$ ipython --no-banner

In [1]: import numpy as np

In [2]: np.set_printoptions(precision=2, suppress=True, linewidth=120, sign=" ")

In [3]: tidy = lambda a: np.round(a, 2) + 0

In [4]: J = np.loadtxt("run1.csv", delimiter=",")

In [5]: J
Out[5]: 
array([[ 0.,  1., -3.,  2.],
       [-1.,  0., -3.,  0.],
       [ 3.,  3.,  0., -1.],
       [-2.,  0.,  1.,  0.]])

In [6]: J.reshape(2, -1)
Out[6]: 
array([[ 0.,  1., -3.,  2., -1.,  0., -3.,  0.],
       [ 3.,  3.,  0., -1., -2.,  0.,  1.,  0.]])

In [7]: J.ravel(order="F")
Out[7]: array([ 0., -1.,  3., -2.,  1.,  0.,  3.,  0., -3., -3.,  0.,  1.,  2.,  0., -1.,  0.])

In [8]: T = J.reshape(4, 2, -1)

In [9]: T.sum(axis=1)
Out[9]: 
array([[-3.,  3.],
       [-4.,  0.],
       [ 3.,  2.],
       [-1.,  0.]])

In [10]: np.einsum("ihd,ihd->ih", T, T)
Out[10]: 
array([[  1.,  13.],
       [  1.,   9.],
       [ 18.,   1.],
       [  4.,   1.]])

In [11]: x = np.array([0, 2, 3, -2])

In [12]: x @ J @ x
Out[12]: np.float64(0.0)

In [13]: tidy(np.linalg.eigvals(J).real)
Out[13]: array([ 0.,  0.,  0.,  0.])

In [14]: O = np.linalg.solve(np.eye(4) - J, np.eye(4) + J)

In [15]: tidy(O @ O.T)
Out[15]: 
array([[ 1.,  0.,  0.,  0.],
       [ 0.,  1.,  0.,  0.],
       [ 0.,  0.,  1.,  0.],
       [ 0.,  0.,  0.,  1.]])

In [16]: tidy(np.linalg.det(O))
Out[16]: np.float64(1.0)

In [17]: J.sum(axis=1)
Out[17]: array([ 0., -4.,  5., -1.])

In [18]: tidy(np.linalg.svd(J, compute_uv=False))
Out[18]: array([ 4.66,  4.66,  1.5 ,  1.5 ])

In [19]: np.zeros(4, 4)
TypeError: Cannot interpret '4' as a data type


In [20]: J[4]
IndexError: index 4 is out of bounds for axis 0 with size 4


In [21]: np.count_nonzero(J)
Out[21]: np.int64(10)

In [22]: np.linalg.matrix_rank(J)
Out[22]: np.int64(4)

In [23]: np.linalg.rank(J)
AttributeError: module 'numpy.linalg' has no attribute 'rank'


In [24]: np.diff(J, axis=0)
Out[24]: 
array([[-1., -1.,  0., -2.],
       [ 4.,  3.,  3., -1.],
       [-5., -3.,  1.,  1.]])

In [25]: tidy(np.linalg.norm(J))
Out[25]: np.float64(6.93)

In [26]: x = np.array([3, 0, 2, 3])

In [27]: rhs = J @ x

In [28]: coef, lr = np.zeros(4), 1 / np.linalg.norm(J, 2) ** 2

In [29]: for i in range(5):
    ...:     coef -= lr * J.T @ (J @ coef - rhs)
    ...:     if i % 1 == 0: print(i, round(np.linalg.norm(J @ coef - rhs), 2))
    ...: 
0 5.66
1 5.08
2 4.55
3 4.08
4 3.66

In [30]: tidy(np.linalg.cond(J))
Out[30]: np.float64(3.11)

In [31]: tidy(coef)
Out[31]: array([ 2.1 ,  0.53,  1.39,  0.88])

In [32]: arr = np.load("data.npy")

In [33]: arr
Out[33]: 
array([[ 0, -1,  3,  4,  3],
       [ 0,  0,  2, -4,  3],
       [ 0,  0,  0,  2, -3],
       [ 0,  0,  0,  0, -3],
       [ 0,  0,  0,  0,  0]])

In [34]: P = np.triu(np.array([[-2, 3, 2, 0], [-2, 0, 1, -1], [0, -3, -2, -1], [-1, 1, -2, -2]]), 1) + np.eye(4)

In [35]: M2 = P @ J @ np.linalg.inv(P)

In [36]: tidy(np.linalg.det(M2))
Out[36]: np.float64(49.0)

In [37]: tidy(np.poly(M2))
Out[37]: array([  1.,   0.,  24.,   0.,  49.])

In [38]: P @ J - J @ P
Out[38]: 
array([[  3.,   6., -10.,  -4.],
       [  5.,   6.,   1.,  -4.],
       [  2.,  -9., -10.,   3.],
       [  0.,   6.,   4.,   1.]])

In [39]: np.linalg.matrix_rank(M2)
Out[39]: np.int64(4)

In [40]: K = np.array([[1, 1, -1, -1, -1, -1, 1, 1],
    ...:     [1, 1, -1, -1, 1, 1, -1, -1],
    ...:     [1, -1, -1, 1, -1, 1, 1, -1]])

In [41]: K
Out[41]: 
array([[ 1,  1, -1, -1, -1, -1,  1,  1],
       [ 1,  1, -1, -1,  1,  1, -1, -1],
       [ 1, -1, -1,  1, -1,  1,  1, -1]])

In [42]: M2 = np.array([[-3, 0], [-3, -1], [0, 3], [1, 1], [3, 2], [2, 1], [0, 0], [-3, -1]])

In [43]: np.einsum("ij->j", K)
Out[43]: array([ 3,  1, -3, -1, -1,  1,  1, -1])

In [44]: K @ M2
Out[44]: 
array([[-15,  -9],
       [  1,  -1],
       [  3,  -1]])

In [45]: np.linalg.matrix_rank(K @ M2)
Out[45]: np.int64(2)

In [46]: M2.T @ K.T
Out[46]: 
array([[-15,   1,   3],
       [ -9,  -1,  -1]])

In [47]: np.einsum("ik,kj->ij", K, M2)
Out[47]: 
array([[-15,  -9],
       [  1,  -1],
       [  3,  -1]])

In [48]: np.vstack([K, M2.T]).shape
Out[48]: (5, 8)

In [49]: M2 @ K
ValueError: matmul: Input operand 1 has a mismatch in its core dimension 0, with gufunc signature (n?,k),(k,m?)->(n?,m?) (size 3 is different from 2)


In [50]: f = np.array([-2, -2])

In [51]: np.convolve(K[1], f)
Out[51]: array([-2, -4,  0,  4,  0, -4,  0,  4,  2])

In [52]: np.cross(K[1, :3], K[0, :3])
Out[52]: array([ 0,  0,  0])

In [53]: def softmax(z):
    ...:     e = np.exp(z - z.max(axis=-1, keepdims=True))
    ...:     return e / e.sum(axis=-1, keepdims=True)
    ...: 

In [54]: tidy(softmax(10 * K[1]))
Out[54]: array([ 0.25,  0.25,  0.  ,  0.  ,  0.25,  0.25,  0.  ,  0.  ])

In [55]: scores = K @ K.T / np.sqrt(8)

In [56]: tidy(softmax(scores + np.triu(np.full(scores.shape, -np.inf), 1)))
Out[56]: 
array([[ 1.  ,  0.  ,  0.  ],
       [ 0.06,  0.94,  0.  ],
       [ 0.05,  0.05,  0.89]])

In [57]: softmax(scores).round(6).argmax(axis=1)
Out[57]: array([ 0,  1,  2])

In [58]: tidy(np.linalg.norm(K) ** 2 / np.linalg.norm(K, 2) ** 2)
Out[58]: np.float64(3.0)

In [59]: np.linalg.norm(K, axis=1).argmax()
Out[59]: np.int64(0)

In [60]: tidy(np.linalg.norm(K[0] - K[1]))
Out[60]: np.float64(4.0)

In [61]: np.linalg.norm(K, axis=2)
AxisError: axis 2 is out of bounds for array of dimension 2


In [62]: tidy(np.linalg.norm(K, 1)), tidy(np.linalg.norm(K, np.inf))
Out[62]: (np.float64(3.0), np.float64(8.0))

In [63]: tidy(np.linalg.norm(K, "nuc"))
Out[63]: np.float64(8.49)

In [64]: X = np.load("out15.npy")

In [65]: X
Out[65]: 
array([[ 0.57,  0.99, -0.71],
       [-0.73, -0.51,  0.16],
       [-0.38,  0.98, -0.63],
       [ 0.83, -0.66,  0.25],
       [-0.7 , -0.79,  0.31],
       [ 0.83, -1.  ,  0.98],
       [-0.23, -1.  ,  0.77],
       [ 0.64,  0.71, -0.25],
       [ 0.95, -0.99,  0.71],
       [ 0.74, -1.  ,  0.92],
       [-0.64, -0.71,  0.25],
       [ 0.26,  0.7 , -0.25],
       [ 0.3 , -1.  ,  0.9 ],
       [-0.83, -0.41,  0.12],
       [ 0.52,  0.98, -0.63],
       [ 0.65, -1.  ,  0.8 ],
       [ 0.99, -1.  ,  0.77],
       [-1.  ,  1.  , -0.75],
       [ 0.86,  0.56, -0.18],
       [ 0.43, -0.99,  0.72],
       [ 0.51,  0.45, -0.14]])

In [66]: idx = X[:, 2] > np.median(X[:, 2])

In [67]: f = X[idx].mean(axis=0) - X[~idx].mean(axis=0)

In [68]: tidy(f)
Out[68]: array([ 0.39, -1.31,  0.99])

In [69]: idx.astype(int)
Out[69]: array([ 0,  0,  0,  0,  1,  1,  1,  0,  1,  1,  0,  0,  1,  0,  0,  1,  1,  0,  0,  1,  0])

In [70]: np.argsort(-np.abs(f).round(6), kind="stable")
Out[70]: array([ 1,  2,  0])

In [71]: ((X - X.mean(axis=0)) @ f > 0).astype(int)
Out[71]: array([ 0,  0,  0,  1,  1,  1,  1,  0,  1,  1,  1,  0,  1,  0,  0,  1,  1,  0,  0,  1,  0])

In [72]: dist = np.linalg.norm(X[:, None] - X[None], axis=-1)

In [73]: np.unravel_index(dist.round(6).argmax(), dist.shape)
Out[73]: (np.int64(5), np.int64(17))

In [74]: np.linalg.matrix_rank(dist ** 2)
Out[74]: np.int64(5)

In [75]: np.flatnonzero(dist[12] < dist.mean() / 2)
Out[75]: array([  5,   6,   8,   9,  12,  15,  16,  19])

In [76]: M2 = np.array([[-1, 1], [-2, 0], [-3, -1]])

In [77]: np.linalg.matrix_rank(X @ M2)
Out[77]: np.int64(2)

In [78]: np.linalg.matrix_rank(np.vstack([X, M2.T]))
Out[78]: np.int64(3)

In [79]: np.vstack([X, M2.T]).shape
Out[79]: (23, 3)

In [80]: tidy(np.einsum("ij->j", X))
Out[80]: array([ 4.57, -4.69,  4.12])

In [81]: x = np.array([2, 2, 0])

In [82]: rhs = X @ x

In [83]: tidy(np.linalg.solve(X.T @ X, X.T @ rhs))
Out[83]: array([ 2.,  2.,  0.])

In [84]: tidy(np.linalg.pinv(X) @ X)
Out[84]: 
array([[ 1.,  0.,  0.],
       [ 0.,  1.,  0.],
       [ 0.,  0.,  1.]])

In [85]: rng = np.random.default_rng(61)

In [86]: rhs = rhs + 0.05 * rng.normal(size=21)

In [87]: tidy(rhs)
Out[87]: 
array([ 3.09, -2.53,  1.25,  0.28, -3.07, -0.31, -2.42,  2.65, -0.11, -0.38, -2.75,  1.89, -1.34, -2.44,  3.08, -0.66,
       -0.04,  0.01,  2.81, -1.08,  1.95])

In [88]: coef, *_ = np.linalg.lstsq(X, rhs)

In [89]: tidy(X.T @ (rhs - X @ coef))
Out[89]: array([ 0.,  0.,  0.])

In [90]: [round(float(np.linalg.norm(np.linalg.solve(X.T @ X + lam * np.eye(3), X.T @ rhs))), 2) for lam in (0, 1, 10, 100)]
Out[90]: [2.92, 2.48, 1.39, 0.28]

In [91]: coef.round()
Out[91]: array([ 2.,  2.,  0.])

In [92]: tidy(np.linalg.norm(rhs - X @ coef))
Out[92]: np.float64(0.21)

In [93]: m1 = np.load("mat.npy")

In [94]: m1
Out[94]: 
array([[ 0,  1,  1,  1],
       [ 1,  0,  1,  1],
       [ 1,  1,  0,  1],
       [ 1,  1,  1,  0]])

In [95]: O, R = np.linalg.qr(m1)

In [96]: tidy(O @ R)
Out[96]: 
array([[ 0.,  1.,  1.,  1.],
       [ 1.,  0.,  1.,  1.],
       [ 1.,  1.,  0.,  1.],
       [ 1.,  1.,  1.,  0.]])

In [97]: tidy(O)
Out[97]: 
array([[ 0.  ,  0.77,  0.51, -0.38],
       [-0.58, -0.52,  0.51, -0.38],
       [-0.58,  0.26, -0.68, -0.38],
       [-0.58,  0.26,  0.17,  0.76]])

In [98]: tidy(abs(R[0, 0])), tidy(np.linalg.norm(m1[:, 0]))
Out[98]: (np.float64(1.73), np.float64(1.73))

In [99]: tidy(O.T @ O)
Out[99]: 
array([[ 1.,  0.,  0.,  0.],
       [ 0.,  1.,  0.,  0.],
       [ 0.,  0.,  1.,  0.],
       [ 0.,  0.,  0.,  1.]])

In [100]: tidy(np.linalg.norm(m1) ** 2 / np.linalg.norm(m1, 2) ** 2)
Out[100]: np.float64(1.33)

In [101]: tidy(np.linalg.norm(m1, 2))
Out[101]: np.float64(3.0)

In [102]: tidy(np.linalg.norm(m1, axis=0))
Out[102]: array([ 1.73,  1.73,  1.73,  1.73])

In [103]: m1[2] @ m1[1]
Out[103]: np.int64(2)

In [104]: np.linalg.norm(m1, axis=1).argmax()
Out[104]: np.int64(0)

In [105]: tidy(np.linalg.norm(m1, "nuc"))
Out[105]: np.float64(6.0)
